$ python -q
>>> import numpy as np
>>> np.set_printoptions(precision=3, suppress=True, linewidth=200, floatmode="fixed")
>>> mat = np.load("m.npy")
>>> mat
array([[ 0, -1, -4, -2,  0,  1,  1],
       [ 0, -2, -8, -2,  0,  0,  2],
       [ 1, -2, -8, -1,  0,  2,  0],
       [ 2, -1, -4, -1, -2, -2, -1],
       [ 1,  0,  0,  2,  0,  0,  2],
       [-1,  2,  8, -1,  2,  1,  1],
       [ 2,  2,  8,  0,  2, -1, -1],
       [-2, -1, -4, -1, -1,  0, -1],
       [ 0, -2, -8,  2, -1,  1,  2]])
>>> vec = np.array([-1, 3, 4, -4, 4, -5, 4])
>>> a = np.maximum(mat @ vec, 0)
>>> np.maximum(mat @ (3 * vec), 0)
array([  0,   0,   0,   0,   0, 150, 135,   0,   0])
>>> np.tanh(mat @ vec)
array([-1.000, -1.000, -1.000, -1.000, -0.762,  1.000,  1.000, -1.000, -1.000])
>>> a
array([ 0,  0,  0,  0,  0, 50, 45,  0,  0])
>>> mat.T @ a
array([ 40, 190, 760, -50, 190,   5,   5])
>>> mat * (a > 1e-9)[:, None]
array([[ 0,  0,  0,  0,  0,  0,  0],
       [ 0,  0,  0,  0,  0,  0,  0],
       [ 0,  0,  0,  0,  0,  0,  0],
       [ 0,  0,  0,  0,  0,  0,  0],
       [ 0,  0,  0,  0,  0,  0,  0],
       [-1,  2,  8, -1,  2,  1,  1],
       [ 2,  2,  8,  0,  2, -1, -1],
       [ 0,  0,  0,  0,  0,  0,  0],
       [ 0,  0,  0,  0,  0,  0,  0]])
>>> mat @ mat
Traceback (most recent call last):
  File "<python-input-11>", line 1, in <module>
    mat @ mat
    ~~~~^~~~~
ValueError: matmul: Input operand 1 has a mismatch in its core dimension 0, with gufunc signature (n?,k),(k,m?)->(n?,m?) (size 9 is different from 7)
>>> gram = mat.T @ mat
>>> np.round(np.linalg.svd(mat, compute_uv=False) ** 2, 3) + 0
array([402.326,  23.889,  21.823,  13.807,   6.012,   1.143,   0.000])
>>> np.round(np.linalg.eigvalsh(gram)[::-1], 3) + 0
array([402.326,  23.889,  21.823,  13.807,   6.012,   1.143,   0.000])
>>> np.diag(gram)
array([ 15,  23, 368,  20,  14,  12,  17])
>>> np.linalg.matrix_rank(gram)
np.int64(6)
>>> np.allclose(gram, gram.T)
True
>>> gram
array([[ 15,   0,   0,   2,   0,  -5,  -1],
       [  0,  23,  92,   4,  13,  -5,  -7],
       [  0,  92, 368,  16,  52, -20, -28],
       [  2,   4,  16,  20,  -1,  -1,   3],
       [  0,  13,  52,  -1,  14,   3,   1],
       [ -5,  -5, -20,  -1,   3,  12,   7],
       [ -1,  -7, -28,   3,   1,   7,  17]])
>>> U, sv, Vh = np.linalg.svd(mat, full_matrices=False)
>>> U.shape, sv.shape, Vh.shape
((9, 7), (7,), (7, 7))
>>> np.allclose(U * sv @ Vh, mat)
True
>>> np.round(Vh @ Vh.T, 3) + 0
array([[1.000, 0.000, 0.000, 0.000, 0.000, 0.000, 0.000],
       [0.000, 1.000, 0.000, 0.000, 0.000, 0.000, 0.000],
       [0.000, 0.000, 1.000, 0.000, 0.000, 0.000, 0.000],
       [0.000, 0.000, 0.000, 1.000, 0.000, 0.000, 0.000],
       [0.000, 0.000, 0.000, 0.000, 1.000, 0.000, 0.000],
       [0.000, 0.000, 0.000, 0.000, 0.000, 1.000, 0.000],
       [0.000, 0.000, 0.000, 0.000, 0.000, 0.000, 1.000]])
>>> round(float(np.sqrt((sv ** 2).sum())), 3), round(float(np.linalg.norm(mat)), 3)
(21.656, 21.656)
>>> (sv > 1e-8).sum()
np.int64(6)
>>> A2 = mat / np.linalg.norm(mat, axis=1, keepdims=True)
>>> gram = A2 @ A2.T
>>> gram[2]
array([ 0.921,  0.933,  1.000,  0.689, -0.039, -0.880, -0.895,  0.783,  0.895])
>>> (np.abs(gram) > 0.9).astype(int)
array([[1, 1, 1, 0, 0, 0, 0, 0, 0],
       [1, 1, 1, 0, 0, 0, 1, 0, 0],
       [1, 1, 1, 0, 0, 0, 0, 0, 0],
       [0, 0, 0, 1, 0, 0, 0, 0, 0],
       [0, 0, 0, 0, 1, 0, 0, 0, 0],
       [0, 0, 0, 0, 0, 1, 0, 0, 0],
       [0, 1, 0, 0, 0, 0, 1, 1, 1],
       [0, 0, 0, 0, 0, 0, 1, 1, 0],
       [0, 0, 0, 0, 0, 0, 1, 0, 1]])
>>> np.argwhere(np.triu(np.abs(gram) > 0.95, 1))
array([[0, 1]])
>>> np.linalg.norm(A2, axis=1)
array([1.000, 1.000, 1.000, 1.000, 1.000, 1.000, 1.000, 1.000, 1.000])
>>> (gram - 2 * np.eye(9)).round(6).argmax(axis=1)
array([1, 0, 1, 1, 8, 6, 5, 1, 2])
>>> U, sv, Vh = np.linalg.svd(mat)
>>> np.argmax(sv[:-1] / (sv[1:] + 1e-6)) + 1
np.int64(6)
>>> sv.round(3) + 0
array([20.058,  4.888,  4.672,  3.716,  2.452,  1.069,  0.000])
>>> A2 = U[:, :6] @ np.diag(sv[:6]) @ Vh[:6]
>>> np.round(np.abs(mat - A2).max(), 3)
np.float64(0.0)
>>> round(np.linalg.norm(mat - A2, 2), 3), round(float(sv[6]), 3)
(np.float64(0.0), 0.0)
>>> np.linalg.matrix_rank(mat, rtol=0.05)
np.int64(6)
>>> round(float(np.linalg.norm(mat - A2) / np.linalg.norm(mat)), 3)
0.0
>>> A2.round(3) + 0
array([[ 0.000, -1.000, -4.000, -2.000,  0.000,  1.000,  1.000],
       [ 0.000, -2.000, -8.000, -2.000,  0.000,  0.000,  2.000],
       [ 1.000, -2.000, -8.000, -1.000,  0.000,  2.000,  0.000],
       [ 2.000, -1.000, -4.000, -1.000, -2.000, -2.000, -1.000],
       [ 1.000,  0.000,  0.000,  2.000,  0.000,  0.000,  2.000],
       [-1.000,  2.000,  8.000, -1.000,  2.000,  1.000,  1.000],
       [ 2.000,  2.000,  8.000,  0.000,  2.000, -1.000, -1.000],
       [-2.000, -1.000, -4.000, -1.000, -1.000,  0.000, -1.000],
       [ 0.000, -2.000, -8.000,  2.000, -1.000,  1.000,  2.000]])
>>> W0 = np.load("a.npy")
>>> W0
array([[-1.146, -2.933, -1.614,  0.936, -1.387],
       [-2.933,  0.337,  1.426, -1.240,  0.010],
       [-1.614,  1.426, -2.064,  0.057,  1.180],
       [ 0.936, -1.240,  0.057, -3.340, -0.077],
       [-1.387,  0.010,  1.180, -0.077, -1.787]])
>>> W0.sum(axis=1)
array([-6.144, -2.400, -1.015, -3.664, -2.061])
>>> W0.mean(axis=0)
array([-1.229, -0.480, -0.203, -0.733, -0.412])
>>> round(float(np.linalg.norm(W0)), 3)
7.616
>>> rng = np.random.default_rng(174)
>>> labels = rng.permutation(5)
>>> labels
array([4, 1, 2, 0, 3])
>>> A2 = W0[labels][:, labels]
>>> np.diag(A2)
array([-1.787,  0.337, -2.064, -1.146, -3.340])
>>> np.trace(A2)
np.float64(-8.0)
>>> np.allclose(W0, W0.T)
True
>>> (W0 + W0.T) / 2
array([[-1.146, -2.933, -1.614,  0.936, -1.387],
       [-2.933,  0.337,  1.426, -1.240,  0.010],
       [-1.614,  1.426, -2.064,  0.057,  1.180],
       [ 0.936, -1.240,  0.057, -3.340, -0.077],
       [-1.387,  0.010,  1.180, -0.077, -1.787]])
>>> np.all(np.linalg.eigvalsh(W0) > 0)
np.False_
>>> np.round(np.linalg.eigvalsh(W0).min(), 3)
np.float64(-4.0)
>>> K = np.load("dump.npy")
>>> K
array([[ 0,  0,  3,  0,  0,  0],
       [ 0,  0,  0,  0,  0,  0],
       [-2,  0,  3,  0,  2,  0],
       [-2,  0,  0,  2,  0,  0],
       [ 0,  0,  0,  0,  0,  0]])
>>> W = np.array([[5, 3, -8],
...     [-6, -9, 2],
...     [-8, 8, 5],
...     [3, 8, 8],
...     [-5, 9, 7],
...     [-2, 2, -5]])
>>> c = np.array([-2, 2, 1])
>>> act = np.maximum(K @ W + c, 0)
>>> (act > 0).astype(int)
array([[0, 1, 1],
       [0, 1, 1],
       [0, 1, 1],
       [0, 1, 1],
       [0, 1, 1]])
>>> C = np.array([[5, 1, 3], [2, 0, 2], [1, 3, 2]])
>>> W @ C
array([[ 23, -19,   5],
       [-46,   0, -32],
       [-19,   7,   2],
       [ 39,  27,  41],
       [  0,  16,  17],
       [-11, -17, -12]])
>>> act @ C
array([[ 68,  48,  84],
       [  5,   3,   6],
       [122, 138, 168],
       [ 57,  99,  90],
       [  5,   3,   6]])
>>> np.abs(np.diag(np.linalg.qr(K)[1])) > 1e-9
array([ True, False,  True,  True, False])
>>> U, sv, Vh = np.linalg.svd(K)
>>> sv
array([4.856, 2.860, 1.497, 0.000, 0.000])
>>> A2 = U[:, :3] @ np.diag(sv[:3]) @ Vh[:3]
>>> round(np.abs(K - A2).max(), 3)
np.float64(0.0)
>>> round(np.linalg.norm(K - A2) / np.linalg.norm(K), 3)
np.float64(0.0)
>>> np.round(np.linalg.norm(K - A2, 2), 3), sv[3]
(np.float64(0.0), np.float64(0.0))
>>> np.linalg.matrix_rank(A2)
np.int64(3)
>>> data = np.loadtxt("arr.csv", delimiter=",")
>>> data
array([[1.000, 0.000, 0.000, 0.000, 0.000, 0.000, 0.000, 1.000, 1.000, 0.000, 1.000, 2.000],
       [0.000, 0.000, 0.000, 3.000, 0.000, 3.000, 2.000, 0.000, 0.000, 3.000, 0.000, 0.000],
       [0.000, 0.000, 0.000, 0.000, 1.000, 0.000, 0.000, 3.000, 2.000, 0.000, 3.000, 1.000],
       [0.000, 2.000, 0.000, 1.000, 0.000, 1.000, 1.000, 0.000, 0.000, 0.000, 0.000, 0.000],
       [3.000, 0.000, 0.000, 0.000, 3.000, 0.000, 0.000, 2.000, 3.000, 0.000, 2.000, 2.000],
       [0.000, 1.000, 0.000, 1.000, 0.000, 0.000, 0.000, 0.000, 0.000, 1.000, 0.000, 0.000],
       [0.000, 0.000, 0.000, 1.000, 0.000, 0.000, 1.000, 0.000, 0.000, 0.000, 0.000, 0.000],
       [3.000, 0.000, 3.000, 0.000, 0.000, 0.000, 0.000, 2.000, 1.000, 0.000, 1.000, 3.000],
       [0.000, 0.000, 2.000, 0.000, 1.000, 0.000, 0.000, 2.000, 2.000, 0.000, 0.000, 0.000],
       [0.000, 3.000, 0.000, 0.000, 0.000, 2.000, 0.000, 0.000, 0.000, 0.000, 0.000, 0.000],
       [3.000, 0.000, 1.000, 0.000, 0.000, 0.000, 0.000, 3.000, 0.000, 0.000, 0.000, 0.000],
       [2.000, 0.000, 3.000, 0.000, 0.000, 0.000, 0.000, 3.000, 3.000, 0.000, 2.000, 1.000]])
>>> labels = rng.permutation(12)
>>> A2 = data[:, labels] * rng.choice([-1, 1], 12)
>>> A2
array([[-0.000, -1.000,  2.000,  0.000, -1.000,  0.000,  0.000, -1.000, -1.000,  0.000,  0.000, -0.000],
       [-3.000, -0.000,  0.000,  2.000, -0.000,  0.000,  3.000, -0.000, -0.000,  0.000,  3.000, -0.000],
       [-0.000, -2.000,  1.000,  0.000, -0.000,  0.000,  0.000, -3.000, -3.000,  0.000,  0.000, -1.000],
       [-1.000, -0.000,  0.000,  1.000, -0.000,  0.000,  0.000, -0.000, -0.000,  2.000,  1.000, -0.000],
       [-0.000, -3.000,  2.000,  0.000, -3.000,  0.000,  0.000, -2.000, -2.000,  0.000,  0.000, -3.000],
       [-0.000, -0.000,  0.000,  0.000, -0.000,  0.000,  1.000, -0.000, -0.000,  1.000,  1.000, -0.000],
       [-0.000, -0.000,  0.000,  1.000, -0.000,  0.000,  0.000, -0.000, -0.000,  0.000,  1.000, -0.000],
       [-0.000, -1.000,  3.000,  0.000, -3.000,  3.000,  0.000, -2.000, -1.000,  0.000,  0.000, -0.000],
       [-0.000, -2.000,  0.000,  0.000, -0.000,  2.000,  0.000, -2.000, -0.000,  0.000,  0.000, -1.000],
       [-2.000, -0.000,  0.000,  0.000, -0.000,  0.000,  0.000, -0.000, -0.000,  3.000,  0.000, -0.000],
       [-0.000, -0.000,  0.000,  0.000, -3.000,  1.000,  0.000, -3.000, -0.000,  0.000,  0.000, -0.000],
       [-0.000, -3.000,  1.000,  0.000, -2.000,  3.000,  0.000, -3.000, -2.000,  0.000,  0.000, -0.000]])
>>> U, _, Vh = np.linalg.svd(data.T @ A2)
>>> np.round(np.linalg.lstsq(data, A2)[0], 3) + 0
array([[ 0.000,  0.000,  0.000,  0.000, -1.000,  0.000,  0.000,  0.000,  0.000,  0.000,  0.000,  0.000],
       [ 0.000,  0.000,  0.000,  0.000,  0.000,  0.000,  0.000,  0.000,  0.000,  1.000,  0.000,  0.000],
       [ 0.000,  0.000,  0.000,  0.000,  0.000,  1.000,  0.000,  0.000,  0.000,  0.000,  0.000,  0.000],
       [ 0.000,  0.000,  0.000,  0.000,  0.000,  0.000,  0.000,  0.000,  0.000,  0.000,  1.000,  0.000],
       [ 0.000,  0.000,  0.000,  0.000,  0.000,  0.000,  0.000,  0.000,  0.000,  0.000,  0.000, -1.000],
       [-1.000,  0.000,  0.000,  0.000,  0.000,  0.000,  0.000,  0.000,  0.000,  0.000,  0.000,  0.000],
       [ 0.000,  0.000,  0.000,  1.000,  0.000,  0.000,  0.000,  0.000,  0.000,  0.000,  0.000,  0.000],
       [ 0.000,  0.000,  0.000,  0.000,  0.000,  0.000,  0.000, -1.000,  0.000,  0.000,  0.000,  0.000],
       [ 0.000, -1.000,  0.000,  0.000,  0.000,  0.000,  0.000,  0.000,  0.000,  0.000,  0.000,  0.000],
       [ 0.000,  0.000,  0.000,  0.000,  0.000,  0.000,  1.000,  0.000,  0.000,  0.000,  0.000,  0.000],
       [ 0.000,  0.000,  0.000,  0.000,  0.000,  0.000,  0.000,  0.000, -1.000,  0.000,  0.000,  0.000],
       [ 0.000,  0.000,  1.000,  0.000,  0.000,  0.000,  0.000,  0.000,  0.000,  0.000,  0.000,  0.000]])
>>> labels
array([ 5,  8, 11,  6,  0,  2,  9,  7, 10,  1,  3,  4])
